$ python -q
>>> import numpy as np
>>> from numpy import linalg as LA
>>> np.set_printoptions(precision=3, suppress=True, linewidth=160)
>>> feats = np.load("sample19.npy")
>>> feats
array([[0, 1, 1],
       [1, 0, 1],
       [1, 1, 0]])
>>> round(float(LA.eigvalsh(feats).min()), 3)
-1.0
>>> w, V = LA.eigh(feats)
>>> x0 = np.array([-4, -9, -8])
>>> x0 @ feats @ x0
np.int64(280)
>>> V * np.abs(w) @ V.T
array([[1.333, 0.333, 0.333],
       [0.333, 1.333, 0.333],
       [0.333, 0.333, 1.333]])
>>> np.allclose(feats @ feats.T, feats.T @ feats)
True
>>> round(float(np.abs(LA.eigvals(feats)).max()), 3)
2.0
>>> round(LA.det(feats), 3)
np.float64(2.0)
>>> LA.matrix_power(feats, 2)
array([[2, 1, 1],
       [1, 2, 1],
       [1, 1, 2]])
>>> (feats + feats.T) / 2
array([[0., 1., 1.],
       [1., 0., 1.],
       [1., 1., 0.]])
>>> W0 = np.load("m.npy")
>>> W0
array([[ 3., -2., -1.,  1.],
       [ 2., -2., -2.,  2.],
       [ 5., -4.,  3., -1.],
       [ 9., -6.,  3., -1.]])
>>> U, sig, Vt = LA.svd(W0)
>>> sig.round(3) + 0
array([13.782,  4.298,  0.758,  0.   ])
>>> np.argmax(sig[:-1] / (sig[1:] + 1e-6)) + 1
np.int64(3)
>>> B = U[:, :3] @ np.diag(sig[:3]) @ Vt[:3]
>>> round(LA.norm(W0 - B) / LA.norm(W0), 3)
np.float64(0.0)
>>> LA.matrix_rank(W0, rtol=0.05)
np.int64(3)
>>> feats @ (-1.0) ** np.arange(3)
array([0., 2., 0.])
>>> Q, _ = LA.qr(np.array([[0.2, 1.4, 0.8], [0.1, 2.2, -0.5], [-1.3, -0.4, 0.7]]))
>>> w = np.array([1, 3, 2])
>>> data = Q @ np.diag(w) @ Q.T
>>> data
array([[2.236, 0.42 , 0.222],
       [0.42 , 2.715, 0.197],
       [0.222, 0.197, 1.049]])
>>> Q, R = LA.qr(data)
>>> R
array([[-2.286, -0.929, -0.356],
       [ 0.   , -2.593, -0.194],
       [ 0.   ,  0.   ,  1.012]])
>>> Q @ R
array([[2.236, 0.42 , 0.222],
       [0.42 , 2.715, 0.197],
       [0.222, 0.197, 1.049]])
>>> round(np.trace(Q @ Q.T), 3)
np.float64(3.0)
>>> round(abs(R[0, 0]), 3), np.round(LA.norm(data[:, 0]), 3)
(np.float64(2.286), np.float64(2.286))
>>> Q.shape, R.shape
((3, 3), (3, 3))
>>> w, V = LA.eigh(data)
>>> x0 = np.array([3, 3, -4])
>>> V * np.sqrt(w) @ V.T
array([[1.487, 0.132, 0.085],
       [0.132, 1.641, 0.07 ],
       [0.085, 0.07 , 1.018]])
>>> round(float(np.abs(data).sum(axis=1).max()), 3), round(float(np.abs(w).max()), 3)
(3.332, 3.0)
>>> np.round(x0 @ data @ x0, 3)
np.float64(58.854)
>>> (np.sign(V[:, -1].round(6)) == np.sign(V[0, -1].round(6))).astype(int)
array([1, 1, 1])
>>> Q, V = LA.qr(data[:, :1])[0], LA.qr(data[:, 1:])[0]
>>> sig = LA.svd(Q.T @ V, compute_uv=False)
>>> np.degrees(np.arccos(sig.clip(0, 1)))
array([65.46])
>>> (sig > 0.9).sum()
np.int64(0)
>>> sig
array([0.415])
>>> round(LA.norm(Q @ Q.T - V @ V.T, 2), 3)
np.float64(1.0)
>>> w, V = LA.eigh(data)
>>> LA.svd(data, compute_uv=False)
array([3., 2., 1.])
>>> (w > 1e-8).sum(), (w < -1e-8).sum()
(np.int64(3), np.int64(0))
>>> w
array([1., 2., 3.])
>>> np.unique(w.round(6) + 0, return_counts=True)[1]
array([1, 1, 1])
>>> np.allclose(data @ data.T, data.T @ data)
True
>>> np.round((data - data.T) / 2, 3) + 0
array([[0., 0., 0.],
       [0., 0., 0.],
       [0., 0., 0.]])
>>> (data + data.T) / 2
array([[2.236, 0.42 , 0.222],
       [0.42 , 2.715, 0.197],
       [0.222, 0.197, 1.049]])
>>> np.sort(np.abs(LA.eigvals(data)))
array([1., 2., 3.])
>>> F = np.load("dump.npy")
>>> F
array([[ 1.3, -0.1,  0.5],
       [-0.3, -1.3,  0.6],
       [-1.7, -0.4, -0.8],
       [-0.3, -1.4, -0.6],
       [ 0.6, -0.6,  0.7],
       [ 1.2,  1.1,  1.8],
       [ 1.3, -0.1,  0. ],
       [-1.6,  1.7,  1.2],
       [ 1.5,  4.5, -2. ],
       [ 0. , -1.1,  1.3],
       [ 1.7, -0.6,  0.2],
       [ 1.8, -0.2, -1.4],
       [ 0.2, -0.6, -1.4],
       [-1.2, -0.2, -0.8],
       [ 0.2,  1.4, -0.6],
       [ 0. ,  1.1, -0.6],
       [ 0.2,  0.6,  1. ],
       [ 0.4, -0.3, -0.5],
       [-0.3, -0.4,  0.4],
       [ 1.2,  0.9,  1.6],
       [-1. ,  0.9, -0.2],
       [ 0.8,  0.1,  1.1],
       [ 0.5,  0.2,  0.7],
       [ 0.4, -0.3,  1.2],
       [ 0.4, -0.3,  0.1],
       [-1.7, -0.3,  0.7],
       [ 0.7, -2.3, -1.4],
       [-1.7,  1.7, -0.9],
       [-1.3, -0.8,  0.3]])
>>> C2 = np.cov(F, rowvar=False)
>>> C2
array([[ 1.151,  0.079,  0.019],
       [ 0.079,  1.6  , -0.147],
       [ 0.019, -0.147,  1.005]])
>>> np.polyfit(F[:, 0], F[:, 1], 1)
array([0.068, 0.092])
>>> np.argwhere(np.triu(np.abs(np.corrcoef(F.T)) > 0.8, 1))
array([], shape=(0, 2), dtype=int64)
>>> C2.shape
(3, 3)
>>> round(float(np.corrcoef(F[:, 0], F[:, 1])[0, 1]), 3)
0.058
>>> np.argsort(-F.std(axis=0).round(6), kind="stable")
array([1, 0, 2])
>>> idx = F[:, 0] > np.median(F[:, 0])
>>> r0 = F[idx].mean(axis=0) - F[~idx].mean(axis=0)
>>> idx.astype(int)
array([1, 0, 0, 0, 1, 1, 1, 0, 1, 0, 1, 1, 0, 0, 0, 0, 0, 1, 0, 1, 0, 1, 1, 1, 1, 0, 1, 0, 0])
>>> round(float((((F - F.mean(axis=0)) @ r0 > 0) == idx).mean()), 3)
0.931
>>> ((F - F.mean(axis=0)) @ r0 > 0).astype(int)
array([1, 0, 0, 0, 1, 1, 1, 0, 1, 0, 1, 1, 0, 0, 1, 0, 1, 1, 0, 1, 0, 1, 1, 1, 1, 0, 1, 0, 0])
>>> np.argsort(-np.abs(r0).round(6), kind="stable")
array([0, 2, 1])
>>> Xc = F - F.mean(axis=0)
>>> V = LA.svd(Xc)[2][:1]
>>> B = Xc - Xc @ V.T @ V
>>> B.std(axis=0)
array([1.038, 0.255, 0.946])
>>> np.cov(Xc @ V.T, rowvar=False)
array(1.645)
>>> (Xc @ V.T).std(axis=0)
array([1.26])
>>> np.diag(V.T @ V)
array([0.021, 0.932, 0.047])
>>> Lm = LA.cholesky(data)
>>> np.diag(Lm) ** 2
array([2.236, 2.636, 1.018])
>>> round(float(np.prod(np.diag(Lm)) ** 2), 3), round(LA.det(data), 3)
(6.0, np.float64(6.0))
>>> Lm @ Lm.T
array([[2.236, 0.42 , 0.222],
       [0.42 , 2.715, 0.197],
       [0.222, 0.197, 1.049]])
>>> J = np.load("data.npy")
>>> J
array([[ 0.002,  0.102,  0.966,  2.113],
       [-1.935,  5.373, -1.797, -0.462],
       [-1.279, -4.23 ,  3.02 ,  1.197],
       [-3.727, -1.961,  4.491,  0.896],
       [ 1.266, -1.488,  0.875,  2.513],
       [-0.905, -0.752, -1.179, -1.075],
       [ 0.187,  6.594, -1.552, -0.716],
       [ 1.606,  2.34 , -0.399, -0.751],
       [ 0.927,  0.363,  1.018, -1.975],
       [ 2.594, -2.571, -1.546,  0.936],
       [-2.548, -1.694,  0.034,  0.442],
       [ 0.348,  0.779,  1.7  ,  0.211],
       [-0.387,  0.017,  1.333, -0.686],
       [-0.459,  0.614,  0.061, -0.982],
       [-2.843,  2.735,  2.302,  0.89 ],
       [ 2.138, -4.46 , -0.82 , -0.094]])
>>> np.trace(feats @ feats @ feats) // 6
np.int64(1)
>>> feats @ feats
array([[2, 1, 1],
       [1, 2, 1],
       [1, 1, 2]])
>>> Lm = np.diag(feats.sum(axis=1)) - feats
>>> Lm
array([[ 2, -1, -1],
       [-1,  2, -1],
       [-1, -1,  2]])
>>> Lm @ np.ones(3)
array([0., 0., 0.])
>>> LA.matrix_rank(Lm)
np.int64(2)
>>> round(LA.det(Lm[1:, 1:]))
3
>>> (LA.eigvalsh(Lm) < 1e-8).sum()
np.int64(1)
>>> np.round(LA.eigvalsh(Lm), 3) + 0
array([0., 3., 3.])
>>> B = np.c_[J[:, :1] @ np.array([[1]]), np.array([-8, 3, -5, -2, -3, 5, -8, -1, -3, 8, 9, 4, -4, -5, 2, -1])]
>>> B
array([[ 0.002, -8.   ],
       [-1.935,  3.   ],
       [-1.279, -5.   ],
       [-3.727, -2.   ],
       [ 1.266, -3.   ],
       [-0.905,  5.   ],
       [ 0.187, -8.   ],
       [ 1.606, -1.   ],
       [ 0.927, -3.   ],
       [ 2.594,  8.   ],
       [-2.548,  9.   ],
       [ 0.348,  4.   ],
       [-0.387, -4.   ],
       [-0.459, -5.   ],
       [-2.843,  2.   ],
       [ 2.138, -1.   ]])
>>> LA.matrix_rank(B)
np.int64(2)
>>> LA.norm(LA.qr(J)[0].T @ B, axis=0) ** 2 / ((B ** 2).sum(axis=0) + 1e-12)
array([1.   , 0.316])
>>> W2 = J[[0, 6]].astype(float)
>>> for _ in range(4):
...     idx = LA.norm(J[:, None] - W2, axis=-1).argmin(axis=1)
...     W2 = np.array([J[idx == j].mean(axis=0) for j in range(2)])
... 
>>> idx
array([0, 1, 0, 0, 0, 0, 1, 0, 0, 0, 0, 0, 0, 0, 0, 0])
>>> np.abs(W2[1] - W2[0]).argmax()
np.int64(1)
>>> W2[1] - W2[0]
array([-0.641,  6.713, -2.521, -0.849])
>>> M = np.load("w.npy")
>>> M
array([[ 1,  0],
       [-2,  1]])
>>> rng = np.random.default_rng(210)
>>> B = M + rng.integers(-2, 3, (2, 1)) @ rng.integers(-2, 3, (1, 2))
>>> B
array([[ 0, -1],
       [-1,  2]])
>>> LA.matrix_rank(B - M, tol=1e-8)
np.int64(1)
>>> B - M
array([[-1, -1],
       [ 1,  1]])
>>> w, V = LA.eig(M)
>>> np.prod(w)
np.float64(1.0)
>>> M @ V[:, 0] - w[0] * V[:, 0]
array([0., 0.])
>>> np.sort(LA.eigvals(M.T))
array([1., 1.])
>>> def softmax(z):
...     e = np.exp(z - z.max(axis=-1, keepdims=True))
...     return e / e.sum(axis=-1, keepdims=True)
... 
>>> np.round(softmax(10 * data[0]), 3) + 0
array([1., 0., 0.])
>>> softmax(data).sum(axis=1)
array([1., 1., 1.])
>>> att = data @ data.T / np.sqrt(3)
>>> softmax(att)
array([[0.803, 0.134, 0.063],
       [0.04 , 0.941, 0.019],
       [0.307, 0.311, 0.382]])
>>> softmax(att + np.triu(np.full(att.shape, -np.inf), 1))
array([[1.   , 0.   , 0.   ],
       [0.041, 0.959, 0.   ],
       [0.307, 0.311, 0.382]])
>>> M @ M
array([[ 1,  0],
       [-4,  1]])
>>> [int(LA.matrix_rank(LA.matrix_power(M, p))) for p in range(1, 3)]
[2, 2]
>>> LA.matrix_power(M - np.diag(np.diag(M)), 2)
array([[0, 0],
       [0, 0]])
>>> E = np.load("a.npy")
>>> E
array([[ 0.022,  0.736, -4.945],
       [-0.247, -1.491,  4.766],
       [-1.394, -4.709, -0.939],
       [ 0.822,  2.264,  4.382],
       [ 0.916,  3.618, -3.327],
       [ 0.51 ,  2.354, -4.382],
       [-0.561, -1.307, -4.793],
       [ 1.146,  4.282, -2.313],
       [ 0.162, -0.105,  4.996],
       [ 1.377,  4.578,  1.464],
       [ 1.334,  4.348,  2.077],
       [ 0.844,  3.401, -3.567],
       [ 1.258,  4.573, -1.583],
       [ 1.379,  4.803, -0.169],
       [-0.472, -2.228,  4.451],
       [-1.261, -4.58 ,  1.56 ],
       [-0.116, -1.054,  4.886]])
>>> W1 = np.array([[-1, 1, -3], [1, -1, 1], [-1, 3, -2]])
>>> coef = np.array([0, 0, 2])
>>> hid = np.maximum(E @ W1 + coef, 0)
>>> (hid > 0).astype(int)
array([[1, 0, 1],
       [0, 1, 0],
       [0, 1, 1],
       [0, 1, 0],
       [1, 0, 1],
       [1, 0, 1],
       [1, 0, 1],
       [1, 0, 1],
       [0, 1, 0],
       [1, 1, 0],
       [1, 1, 0],
       [1, 0, 1],
       [1, 0, 1],
       [1, 0, 1],
       [0, 1, 0],
       [0, 1, 0],
       [0, 1, 0]])
>>> LA.matrix_rank(hid)
np.int64(3)
>>> W2 = np.array([[2, 3], [-3, -1], [-3, 3]])
>>> (hid @ W2).round(6).argmax(axis=1)
array([1, 1, 1, 1, 1, 1, 1, 1, 1, 1, 1, 1, 1, 1, 1, 1, 1])
>>> Xc = E - E.mean(axis=0)
>>> V = LA.svd(Xc)[2][:2]
>>> B = Xc - Xc @ V.T @ V
>>> (Xc @ V.T).std(axis=0)
array([3.878, 2.917])
>>> LA.norm(B, axis=1).round(6).argmax()
np.int64(0)
>>> T = np.stack([E, -3 * E, E[::-1]])
>>> LA.norm(T, axis=(1, 2))
array([20.616, 61.847, 20.616])
>>> LA.matrix_rank(T.reshape(3, -1))
np.int64(2)
>>> K = np.load("test6.npy")
>>> K
array([[ 9.39 ,  2.903,  1.845],
       [ 9.584,  2.776, -0.658],
       [ 5.363,  0.963, -8.385],
       [ 1.394, -0.318, -9.897],
       [ 0.306,  0.824,  9.961],
       [ 8.413,  2.113, -4.975],
       [ 6.393,  2.422,  7.298],
       [-9.541, -2.72 ,  1.253],
       [-4.289, -0.6  ,  9.014],
       [ 8.349,  2.81 ,  4.733]])
>>> W2 = K[[6, 9]].astype(float)
>>> for _ in range(6):
...     idx = LA.norm(K[:, None] - W2, axis=-1).argmin(axis=1)
...     W2 = np.array([K[idx == j].mean(axis=0) for j in range(2)])
... 
>>> idx
array([1, 1, 1, 1, 0, 1, 0, 0, 0, 1])
>>> np.abs(W2[1] - W2[0]).argmax()
np.int64(2)
>>> W2[1] - W2[0]
array([ 8.865,  1.893, -9.771])
>>> W2
array([[-1.783, -0.018,  6.881],
       [ 7.082,  1.874, -2.89 ]])
>>> Xc = K - K.mean(axis=1)
Traceback (most recent call last):
  File "<python-input-146>", line 1, in <module>
    Xc = K - K.mean(axis=1)
         ~~^~~~~~~~~~~~~~~~
ValueError: operands could not be broadcast together with shapes (10,3) (10,) 
>>> Xc = K - K.mean(axis=0)
>>> U, sig, Vt = LA.svd(Xc, full_matrices=False)
>>> np.abs(Vt[0]).argmax()
np.int64(2)
>>> np.round((sig ** 2).sum() ** 2 / (sig ** 4).sum(), 3)
np.float64(1.925)
>>> np.abs(U[:, 0]).argmax()
np.int64(8)
>>> np.round(sig ** 2 / (sig ** 2).sum(), 3) + 0
array([0.599, 0.401, 0.   ])
>>> softmax(K).sum(axis=1)
array([1., 1., 1., 1., 1., 1., 1., 1., 1., 1.])
>>> np.round(softmax(K[4]), 3) + 0
array([0., 0., 1.])
>>> att = K @ K.T / np.sqrt(3)
>>> softmax(att)[4] @ K
array([0.301, 0.823, 9.96 ])
>>> x0 = np.array([-1, -1, -2])
>>> a = np.maximum(F @ x0, 0)
>>> np.maximum(F @ (3 * x0), 0)
array([ 0. ,  1.2, 11.1,  8.7,  0. ,  0. ,  0. ,  0. ,  0. ,  0. ,  0. ,  3.6,  9.6,  9. ,  0. ,  0.3,  0. ,  2.7,  0. ,  0. ,  1.5,  0. ,  0. ,  0. ,  0. ,
        1.8, 13.2,  5.4,  4.5])
>>> F.T @ a
array([-11.17, -16.97, -20.54])
>>> np.maximum(F @ x0, 0) - np.maximum(-F @ x0, 0)
array([-2.2,  0.4,  3.7,  2.9, -1.4, -5.9, -1.2, -2.5, -2. , -1.5, -1.5,  1.2,  3.2,  3. , -0.4,  0.1, -2.8,  0.9, -0.1, -5.3,  0.5, -3.1, -2.1, -2.5, -0.3,
        0.6,  4.4,  1.8,  1.5])
